% ipython --no-banner

In [1]: import numpy as np

In [2]: np.set_printoptions(precision=2, suppress=True, linewidth=200, legacy="1.25")

In [3]: r0 = np.array([-2, 1, -1, 2])

In [4]: rng = np.random.default_rng(75757)

In [5]: K = np.outer(rng.normal(size=15), r0) + 0.05 * rng.normal(size=(15, 4))

In [6]: K
Out[6]: 
array([[ 0.36, -0.2 ,  0.09, -0.32],
       [ 0.44, -0.24,  0.29, -0.47],
       [-0.52,  0.27, -0.21,  0.58],
       [-0.31,  0.18, -0.12,  0.38],
       [-0.66,  0.36, -0.41,  0.72],
       [-3.6 ,  1.84, -1.79,  3.66],
       [ 3.29, -1.66,  1.72, -3.24],
       [ 2.53, -1.29,  1.25, -2.52],
       [ 1.57, -0.72,  0.79, -1.48],
       [ 2.38, -1.19,  1.08, -2.25],
       [ 1.51, -0.78,  0.8 , -1.55],
       [ 0.8 , -0.46,  0.42, -0.91],
       [ 3.01, -1.42,  1.49, -3.06],
       [-0.42,  0.22, -0.29,  0.49],
       [ 2.99, -1.49,  1.51, -3.01]])

In [7]: Q, R = np.linalg.qr(K)

In [8]: R
Out[8]: 
array([[-7.79,  3.89, -3.9 ,  7.79],
       [ 0.  ,  0.15, -0.04,  0.11],
       [ 0.  ,  0.  , -0.22,  0.09],
       [ 0.  ,  0.  ,  0.  , -0.22]])

In [9]: np.allclose(R.T @ R, K.T @ K)
Out[9]: True

In [10]: np.abs(np.diag(R))
Out[10]: array([7.79, 0.15, 0.22, 0.22])

In [11]: Q @ R
Out[11]: 
array([[ 0.36, -0.2 ,  0.09, -0.32],
       [ 0.44, -0.24,  0.29, -0.47],
       [-0.52,  0.27, -0.21,  0.58],
       [-0.31,  0.18, -0.12,  0.38],
       [-0.66,  0.36, -0.41,  0.72],
       [-3.6 ,  1.84, -1.79,  3.66],
       [ 3.29, -1.66,  1.72, -3.24],
       [ 2.53, -1.29,  1.25, -2.52],
       [ 1.57, -0.72,  0.79, -1.48],
       [ 2.38, -1.19,  1.08, -2.25],
       [ 1.51, -0.78,  0.8 , -1.55],
       [ 0.8 , -0.46,  0.42, -0.91],
       [ 3.01, -1.42,  1.49, -3.06],
       [-0.42,  0.22, -0.29,  0.49],
       [ 2.99, -1.49,  1.51, -3.01]])

In [12]: np.trace(Q @ Q.T)
Out[12]: 4.0

In [13]: Q.shape, R.shape
Out[13]: ((15, 4), (4, 4))

In [14]: np.round(abs(R[0, 0]), 2), round(np.linalg.norm(K[:, 0]), 2)
Out[14]: (7.79, 7.79)

In [15]: np.linalg.svd(K, compute_uv=False)
Out[15]: array([12.32,  0.2 ,  0.18,  0.13])

In [16]: np.zeros(15, 4)
---------------------------------------------------------------------------
TypeError                                 Traceback (most recent call last)
Cell In[16], line 1
----> 1 np.zeros(15, 4)

TypeError: Cannot interpret '4' as a data type

In [17]: K.sum(axis=0)
Out[17]: array([ 13.39,  -6.56,   6.63, -12.98])

In [18]: np.linalg.matrix_rank(K)
Out[18]: 4

In [19]: round(np.abs(K).max(), 2)
Out[19]: 3.66

In [20]: Xc = K - K.mean(axis=1)
---------------------------------------------------------------------------
ValueError                                Traceback (most recent call last)
Cell In[20], line 1
----> 1 Xc = K - K.mean(axis=1)

ValueError: operands could not be broadcast together with shapes (15,4) (15,) 

In [21]: Xc = K - K.mean(axis=0)

In [22]: Uu, s, Vt = np.linalg.svd(Xc, full_matrices=False)

In [23]: np.round(Xc.mean(axis=0), 2) + 0
Out[23]: array([0., 0., 0., 0.])

In [24]: np.linalg.matrix_rank(Xc)
Out[24]: 4

In [25]: np.abs(Uu[:, 0]).argmax()
Out[25]: 5

In [26]: np.round(s ** 2 / (s ** 2).sum(), 2) + 0
Out[26]: array([1., 0., 0., 0.])

In [27]: np.abs(Vt[-1])
Out[27]: array([0.31, 0.93, 0.03, 0.17])

In [28]: print(np.abs(Vt[0]).argmax())
3

In [29]: (np.sign(Uu[:, 0]) == np.sign(Uu[0, 0])).astype(int)
Out[29]: array([1, 1, 1, 1, 1, 1, 0, 0, 0, 0, 0, 1, 0, 1, 0])
